$ python3 -q
>>> import numpy as np
>>> np.set_printoptions(precision=2, suppress=True, linewidth=120)
>>> rnd = lambda a: np.round(a, 2) + 0
>>> F = np.load("m.npy")
>>> F
array([[0, 0, 0, 0, 0, 0],
       [5, 0, 0, 0, 0, 0],
       [0, 0, 3, 0, 1, 0],
       [0, 5, 0, 0, 0, 0],
       [0, 0, 5, 0, 2, 3],
       [0, 0, 0, 0, 0, 0]])
>>> np.argsort(-np.linalg.norm(F, axis=0).round(6), kind="stable")[:3]
array([2, 0, 1])
>>> [round(float(x), 2) for x in np.linalg.svd(F, compute_uv=False)[:3]]
[6.78, 5.0, 5.0]
>>> np.linalg.matrix_rank(F, rtol=0.1)
np.int64(4)
>>> np.unique(F.round(6), axis=0).shape
(5, 6)
>>> try:
...     np.linalg.inv(F)
... except np.linalg.LinAlgError as e:
...     print(repr(e))
... 
LinAlgError('Singular matrix')
>>> A2 = np.array([[-4, 0, -3],
...     [2, -4, -2],
...     [-5, 2, 1],
...     [-2, -5, -1],
...     [3, 0, -1],
...     [3, 2, 4]])
>>> np.einsum("ik,kj->ji", F, A2)
array([[  0, -20, -12,  10, -10,   0],
       [  0,   0,   6, -20,  16,   0],
       [  0, -15,   2, -10,  15,   0]])
>>> np.vstack([F, A2.T]).shape
(9, 6)
>>> np.einsum("ij,ij->i", F, F)
array([ 0, 25, 10, 25, 38,  0])
>>> np.einsum("ij->j", F)
array([5, 5, 8, 0, 3, 3])
>>> F @ A2
array([[  0,   0,   0],
       [-20,   0, -15],
       [-12,   6,   2],
       [ 10, -20, -10],
       [-10,  16,  15],
       [  0,   0,   0]])
>>> np.flatnonzero(np.linalg.matrix_power((F != 0) + (F.T != 0) + np.eye(6), 6)[1])
array([0, 1, 3])
>>> F @ F
array([[ 0,  0,  0,  0,  0,  0],
       [ 0,  0,  0,  0,  0,  0],
       [ 0,  0, 14,  0,  5,  3],
       [25,  0,  0,  0,  0,  0],
       [ 0,  0, 25,  0,  9,  6],
       [ 0,  0,  0,  0,  0,  0]])
>>> rnd(np.sort(np.linalg.eigvals(F).real))
array([0.  , 0.  , 0.  , 0.  , 0.21, 4.79])
>>> rnd(np.linalg.det(F))
np.float64(0.0)
>>> (F != 0).astype(int)
array([[0, 0, 0, 0, 0, 0],
       [1, 0, 0, 0, 0, 0],
       [0, 0, 1, 0, 1, 0],
       [0, 1, 0, 0, 0, 0],
       [0, 0, 1, 0, 1, 1],
       [0, 0, 0, 0, 0, 0]])
>>> E = np.array([[1.6, 0.8, -1.3, 0.4],
...     [-1.6, 0.9, 1.1, -0.3],
...     [-0.2, -0.5, 1.8, -2.2],
...     [-0.5, -0.2, 0.1, -0.9],
...     [0.3, -1.3, 0.8, 0.0],
...     [0.0, 0.4, -1.3, -0.6],
...     [0.1, 0.7, -2.0, 0.9],
...     [0.3, 0.5, -0.7, -0.2],
...     [-0.4, -1.7, 0.6, 0.2],
...     [-1.5, 0.2, -1.1, -1.1],
...     [0.8, 1.5, -0.1, 2.0],
...     [-1.0, 1.1, -1.2, 1.8],
...     [0.2, 0.2, 1.2, -1.0],
...     [-0.9, 0.0, 0.4, 0.1],
...     [0.4, 0.0, 1.9, 2.1],
...     [1.2, 0.3, 0.7, 0.4],
...     [-0.8, 1.3, -0.6, -1.8],
...     [0.7, 0.7, 0.4, -1.3],
...     [-0.1, 0.7, 1.2, -1.1],
...     [0.3, 1.5, 0.1, 0.2],
...     [0.3, 1.7, -1.2, 0.3],
...     [-1.2, 2.0, 0.7, -3.4]])
>>> E[16] *= 10
>>> E
array([[  1.6,   0.8,  -1.3,   0.4],
       [ -1.6,   0.9,   1.1,  -0.3],
       [ -0.2,  -0.5,   1.8,  -2.2],
       [ -0.5,  -0.2,   0.1,  -0.9],
       [  0.3,  -1.3,   0.8,   0. ],
       [  0. ,   0.4,  -1.3,  -0.6],
       [  0.1,   0.7,  -2. ,   0.9],
       [  0.3,   0.5,  -0.7,  -0.2],
       [ -0.4,  -1.7,   0.6,   0.2],
       [ -1.5,   0.2,  -1.1,  -1.1],
       [  0.8,   1.5,  -0.1,   2. ],
       [ -1. ,   1.1,  -1.2,   1.8],
       [  0.2,   0.2,   1.2,  -1. ],
       [ -0.9,   0. ,   0.4,   0.1],
       [  0.4,   0. ,   1.9,   2.1],
       [  1.2,   0.3,   0.7,   0.4],
       [ -8. ,  13. ,  -6. , -18. ],
       [  0.7,   0.7,   0.4,  -1.3],
       [ -0.1,   0.7,   1.2,  -1.1],
       [  0.3,   1.5,   0.1,   0.2],
       [  0.3,   1.7,  -1.2,   0.3],
       [ -1.2,   2. ,   0.7,  -3.4]])
>>> Q, V = np.linalg.qr(E[:, :3])[0], np.linalg.qr(E[:, 3:])[0]
>>> s = np.linalg.svd(Q.T @ V, compute_uv=False)
>>> rnd(np.linalg.norm(Q @ Q.T - V @ V.T, 2))
np.float64(1.0)
>>> rnd(s)
array([0.94])
>>> J = np.load("x.npy")
>>> J
array([[4, 3, 4, 3],
       [0, 1, 0, 1],
       [4, 3, 4, 3],
       [0, 1, 0, 1]])
>>> np.unique(J.round(6), axis=0).shape
(2, 4)
>>> rnd(np.trace(np.linalg.pinv(J) @ J))
np.float64(2.0)
>>> X = np.tanh(np.array([[0.1, 1.4, -0.9],
...     [2.2, -1.3, -0.5],
...     [0.1, 0.6, -0.1],
...     [0.0, -0.2, 1.3],
...     [-0.9, -0.6, -2.0],
...     [-1.6, 0.6, 0.5],
...     [-0.4, -0.3, 0.7],
...     [0.1, -0.3, 1.0],
...     [0.8, 1.3, 1.3],
...     [0.0, -0.1, 2.7],
...     [-0.3, -0.1, 0.7],
...     [0.3, 0.6, -0.3],
...     [-1.6, -0.4, 0.4],
...     [0.4, 0.1, -0.5],
...     [0.1, 0.3, -0.2],
...     [-1.1, -1.0, -0.7]]) @ np.array([[-1.3, -0.8, -0.9, 0.3, 0.2],
...     [0.7, -1.3, -1.6, 0.4, -0.2],
...     [0.7, -0.4, 0.4, 2.1, 0.7]]))
>>> rnd(X)
array([[ 0.22, -0.91, -0.99, -0.86, -0.71],
       [-1.  ,  0.13, -0.1 , -0.72,  0.34],
       [ 0.22, -0.68, -0.8 ,  0.06, -0.17],
       [ 0.65, -0.25,  0.69,  0.99,  0.74],
       [-0.57,  0.98,  0.75, -1.  , -0.9 ],
       [ 0.99,  0.29,  0.59,  0.67, -0.09],
       [ 0.66,  0.41,  0.81,  0.84,  0.44],
       [ 0.35, -0.09,  0.66,  0.96,  0.65],
       [ 0.65, -0.99, -0.98,  1.  ,  0.67],
       [ 0.95, -0.74,  0.85,  1.  ,  0.96],
       [ 0.67,  0.09,  0.61,  0.87,  0.42],
       [-0.18, -0.72, -0.87, -0.29, -0.26],
       [ 0.97,  0.93,  0.98,  0.2 ,  0.04],
       [-0.66, -0.24, -0.62, -0.71, -0.28],
       [-0.06, -0.37, -0.57, -0.26, -0.18],
       [ 0.24,  0.99,  0.98, -0.98, -0.47]])
>>> cent = X[[11, 8]].astype(float)
>>> for _ in range(5):
...     z = np.linalg.norm(X[:, None] - cent, axis=-1).argmin(axis=1)
...     cent = np.array([X[z == j].mean(axis=0) for j in range(2)])
... 
>>> z
array([0, 0, 0, 1, 0, 1, 1, 1, 1, 1, 1, 0, 1, 0, 0, 0])
>>> np.bincount(z)
array([8, 8])
>>> rnd(cent)
array([[-0.23, -0.1 , -0.28, -0.6 , -0.33],
       [ 0.74, -0.05,  0.52,  0.82,  0.48]])
>>> np.abs(cent[1] - cent[0]).argmax()
np.int64(3)
>>> hat = X @ np.linalg.solve(X.T @ X, X.T)
>>> np.linalg.matrix_rank(np.eye(16) - hat)
np.int64(11)
>>> rnd(np.diag(hat))
array([0.56, 0.55, 0.13, 0.19, 0.45, 0.27, 0.13, 0.19, 0.45, 0.69, 0.1 , 0.13, 0.5 , 0.09, 0.05, 0.52])
>>> np.allclose(hat @ hat, hat)
True
>>> G = np.cov(X, rowvar=False)
>>> rnd(np.polyfit(X[:, 0], X[:, 3], 1))
array([ 0.99, -0.14])
>>> rnd(np.corrcoef(X.T))
array([[ 1.  , -0.04,  0.41,  0.76,  0.48],
       [-0.04,  1.  ,  0.75, -0.25, -0.28],
       [ 0.41,  0.75,  1.  ,  0.3 ,  0.27],
       [ 0.76, -0.25,  0.3 ,  1.  ,  0.85],
       [ 0.48, -0.28,  0.27,  0.85,  1.  ]])
>>> np.argsort(-X.std(axis=0).round(6), kind="stable")
array([3, 2, 1, 0, 4])
>>> rnd(np.median(X, axis=0))
array([ 0.29, -0.17,  0.6 ,  0.13, -0.02])
>>> np.argwhere(np.triu(np.abs(np.corrcoef(X.T)) > 0.8, 1))
array([[3, 4]])
>>> Xs = X - X.mean(axis=0)
>>> V = np.linalg.svd(Xs)[2][:2]
>>> A2 = Xs - Xs @ V.T @ V
>>> rnd(A2.std(axis=0))
array([0.32, 0.15, 0.14, 0.13, 0.26])
>>> d = np.linalg.norm(X[:, None] - X[None], axis=-1)
>>> np.unravel_index(d.round(6).argmax(), d.shape)
(np.int64(4), np.int64(8))
>>> rng = np.random.default_rng(32131)
>>> feats = rng.normal(size=(13, 6)) + 10 * np.array([3, 3, 3, 0, 1, 2])
>>> rnd(feats)
array([[31.41, 29.33, 28.97,  1.18,  8.5 , 19.1 ],
       [29.49, 32.14, 29.06, -0.41, 10.85, 19.48],
       [31.08, 30.36, 30.26,  0.39, 10.37, 21.64],
       [30.  , 30.91, 30.83,  0.6 , 10.54, 18.82],
       [29.68, 29.72, 30.96,  0.67, 10.4 , 19.06],
       [30.34, 30.08, 30.95,  1.14, 10.6 , 21.24],
       [28.57, 30.45, 30.68, -0.35, 10.96, 20.27],
       [30.68, 29.21, 28.12, -0.2 , 11.06, 19.5 ],
       [29.9 , 31.47, 29.86, -1.9 , 11.26, 18.81],
       [29.7 , 29.19, 29.49,  0.22,  9.19, 20.84],
       [27.8 , 29.66, 28.38,  0.8 ,  9.09, 18.94],
       [27.71, 30.83, 28.63, -0.95,  8.7 , 20.99],
       [28.21, 28.8 , 31.59,  0.19, 11.09, 21.26]])
>>> U, s, VT = np.linalg.svd(feats)
>>> np.argmax(s[:-1] / (s[1:] + 1e-6)) + 1
np.int64(1)
>>> rnd(s)
array([203.32,   4.53,   4.43,   3.57,   2.74,   1.54])
>>> A2 = U[:, :1] @ np.diag(s[:1]) @ VT[:1]
>>> np.linalg.matrix_rank(A2)
np.int64(1)
>>> np.linalg.matrix_rank(feats, rtol=0.05)
np.int64(1)
>>> rnd(np.linalg.norm(feats - A2, 2)), rnd(s[1])
(np.float64(4.53), np.float64(4.53))
>>> rnd(np.linalg.norm(feats - A2) / np.linalg.norm(feats))
np.float64(0.04)
>>> Xs = (feats - feats.mean(axis=0)) / feats.std(axis=0)
>>> rnd(Xs.std(axis=0))
array([1., 1., 1., 1., 1., 1.])
>>> coef = np.linalg.lstsq(np.delete(Xs, 3, axis=1), Xs[:, 3])[0]
>>> np.abs(coef).argmax()
np.int64(3)
>>> rnd(coef)
array([ 0.3 , -0.41,  0.45, -0.48, -0.13])
>>> hat = feats @ np.linalg.solve(feats.T @ feats, feats.T)
>>> rnd(hat @ feats[:, 4])
array([ 8.5 , 10.85, 10.37, 10.54, 10.4 , 10.6 , 10.96, 11.06, 11.26,  9.19,  9.09,  8.7 , 11.09])
>>> np.allclose(hat @ hat, hat)
True
>>> K = np.array([[0, 0, 1, 1, 0, 1, 0, 1],
...     [0, 0, 0, 0, 1, 0, 1, 0],
...     [1, 0, 0, 1, 0, 1, 0, 1],
...     [1, 0, 1, 0, 0, 0, 0, 1],
...     [0, 1, 0, 0, 0, 0, 1, 0],
...     [1, 0, 1, 0, 0, 0, 0, 1],
...     [0, 1, 0, 0, 1, 0, 0, 0],
...     [1, 0, 1, 1, 0, 1, 0, 0]])
>>> K
array([[0, 0, 1, 1, 0, 1, 0, 1],
       [0, 0, 0, 0, 1, 0, 1, 0],
       [1, 0, 0, 1, 0, 1, 0, 1],
       [1, 0, 1, 0, 0, 0, 0, 1],
       [0, 1, 0, 0, 0, 0, 1, 0],
       [1, 0, 1, 0, 0, 0, 0, 1],
       [0, 1, 0, 0, 1, 0, 0, 0],
       [1, 0, 1, 1, 0, 1, 0, 0]])
>>> np.linalg.cond(K) > 100
np.True_
>>> rnd(np.linalg.norm(K, 2) / np.linalg.norm(K))
np.float64(0.74)
>>> arr = np.loadtxt("mat.csv", delimiter=",")
>>> arr
array([[ 0.,  0.,  1.,  1.],
       [ 2.,  1.,  0.,  1.],
       [ 0.,  1.,  0., -1.],
       [ 0.,  0.,  0.,  2.]])
>>> Q = arr.astype(float).copy()
>>> for j in range(4):
...     Q[:, j] -= Q[:, :j] @ (Q[:, :j].T @ Q[:, j])
...     Q[:, j] /= np.linalg.norm(Q[:, j])
... 
>>> Q.T @ arr
array([[ 2.,  1.,  0.,  1.],
       [ 0.,  1.,  0., -1.],
       [ 0.,  0.,  1.,  1.],
       [ 0.,  0.,  0.,  2.]])
>>> Q.T @ Q
array([[1., 0., 0., 0.],
       [0., 1., 0., 0.],
       [0., 0., 1., 0.],
       [0., 0., 0., 1.]])
